% ipython --no-banner

In [1]: import numpy as np

In [2]: np.set_printoptions(precision=3, suppress=True, linewidth=120, legacy="1.25")

In [3]: data = np.loadtxt("arr.csv", delimiter=",")

In [4]: data
Out[4]: 
array([[-2.,  1.,  1.,  1.,  1.,  1.,  1.,  1.,  1.],
       [ 1., -2.,  1.,  1.,  1.,  1.,  1.,  1.,  1.],
       [ 1.,  1., -2.,  1.,  1.,  1.,  1.,  1.,  1.],
       [ 1.,  1.,  1., -2.,  1.,  1.,  1.,  1.,  1.],
       [ 1.,  1.,  1.,  1., -2.,  1.,  1.,  1.,  1.],
       [ 1.,  1.,  1.,  1.,  1., -2.,  1.,  1.,  1.],
       [ 1.,  1.,  1.,  1.,  1.,  1., -2.,  1.,  1.],
       [ 1.,  1.,  1.,  1.,  1.,  1.,  1., -2.,  1.],
       [ 1.,  1.,  1.,  1.,  1.,  1.,  1.,  1., -2.]])

In [5]: # symmetric

In [6]: U, s, Vh = np.linalg.svd(data, full_matrices=False)

In [7]: s / s[0]
Out[7]: array([1. , 0.5, 0.5, 0.5, 0.5, 0.5, 0.5, 0.5, 0.5])

In [8]: np.round(Vh @ Vh.T, 3) + 0
Out[8]: 
array([[1., 0., 0., 0., 0., 0., 0., 0., 0.],
       [0., 1., 0., 0., 0., 0., 0., 0., 0.],
       [0., 0., 1., 0., 0., 0., 0., 0., 0.],
       [0., 0., 0., 1., 0., 0., 0., 0., 0.],
       [0., 0., 0., 0., 1., 0., 0., 0., 0.],
       [0., 0., 0., 0., 0., 1., 0., 0., 0.],
       [0., 0., 0., 0., 0., 0., 1., 0., 0.],
       [0., 0., 0., 0., 0., 0., 0., 1., 0.],
       [0., 0., 0., 0., 0., 0., 0., 0., 1.]])

In [9]: np.abs(Vh[0])
Out[9]: array([0.333, 0.333, 0.333, 0.333, 0.333, 0.333, 0.333, 0.333, 0.333])

In [10]: rng = np.random.default_rng(352)

In [11]: lab = rng.permutation(9)

In [12]: out = data[:, lab] * rng.choice([-1, 1], 9)

In [13]: out
Out[13]: 
array([[-1.,  1., -1., -1., -1., -2., -1.,  1.,  1.],
       [-1.,  1., -1., -1.,  2.,  1., -1.,  1.,  1.],
       [-1.,  1., -1., -1., -1.,  1., -1.,  1., -2.],
       [-1.,  1., -1., -1., -1.,  1.,  2.,  1.,  1.],
       [-1.,  1., -1., -1., -1.,  1., -1., -2.,  1.],
       [ 2.,  1., -1., -1., -1.,  1., -1.,  1.,  1.],
       [-1.,  1.,  2., -1., -1.,  1., -1.,  1.,  1.],
       [-1.,  1., -1.,  2., -1.,  1., -1.,  1.,  1.],
       [-1., -2., -1., -1., -1.,  1., -1.,  1.,  1.]])

In [14]: U, _, Vh = np.linalg.svd(data.T @ out)

In [15]: np.round(U @ Vh, 3) + 0
Out[15]: 
array([[ 0.,  0.,  0.,  0.,  0.,  1.,  0.,  0.,  0.],
       [ 0.,  0.,  0.,  0., -1.,  0.,  0.,  0.,  0.],
       [ 0.,  0.,  0.,  0.,  0.,  0.,  0.,  0.,  1.],
       [ 0.,  0.,  0.,  0.,  0.,  0., -1.,  0.,  0.],
       [ 0.,  0.,  0.,  0.,  0.,  0.,  0.,  1.,  0.],
       [-1.,  0.,  0.,  0.,  0.,  0.,  0.,  0.,  0.],
       [ 0.,  0., -1.,  0.,  0.,  0.,  0.,  0.,  0.],
       [ 0.,  0.,  0., -1.,  0.,  0.,  0.,  0.,  0.],
       [ 0.,  1.,  0.,  0.,  0.,  0.,  0.,  0.,  0.]])

In [16]: np.round(np.linalg.lstsq(data, out)[0], 3) + 0
Out[16]: 
array([[ 0.,  0.,  0.,  0.,  0.,  1.,  0.,  0.,  0.],
       [ 0.,  0.,  0.,  0., -1.,  0.,  0.,  0.,  0.],
       [ 0.,  0.,  0.,  0.,  0.,  0.,  0.,  0.,  1.],
       [ 0.,  0.,  0.,  0.,  0.,  0., -1.,  0.,  0.],
       [ 0.,  0.,  0.,  0.,  0.,  0.,  0.,  1.,  0.],
       [-1.,  0.,  0.,  0.,  0.,  0.,  0.,  0.,  0.],
       [ 0.,  0., -1.,  0.,  0.,  0.,  0.,  0.,  0.],
       [ 0.,  0.,  0., -1.,  0.,  0.,  0.,  0.,  0.],
       [ 0.,  1.,  0.,  0.,  0.,  0.,  0.,  0.,  0.]])
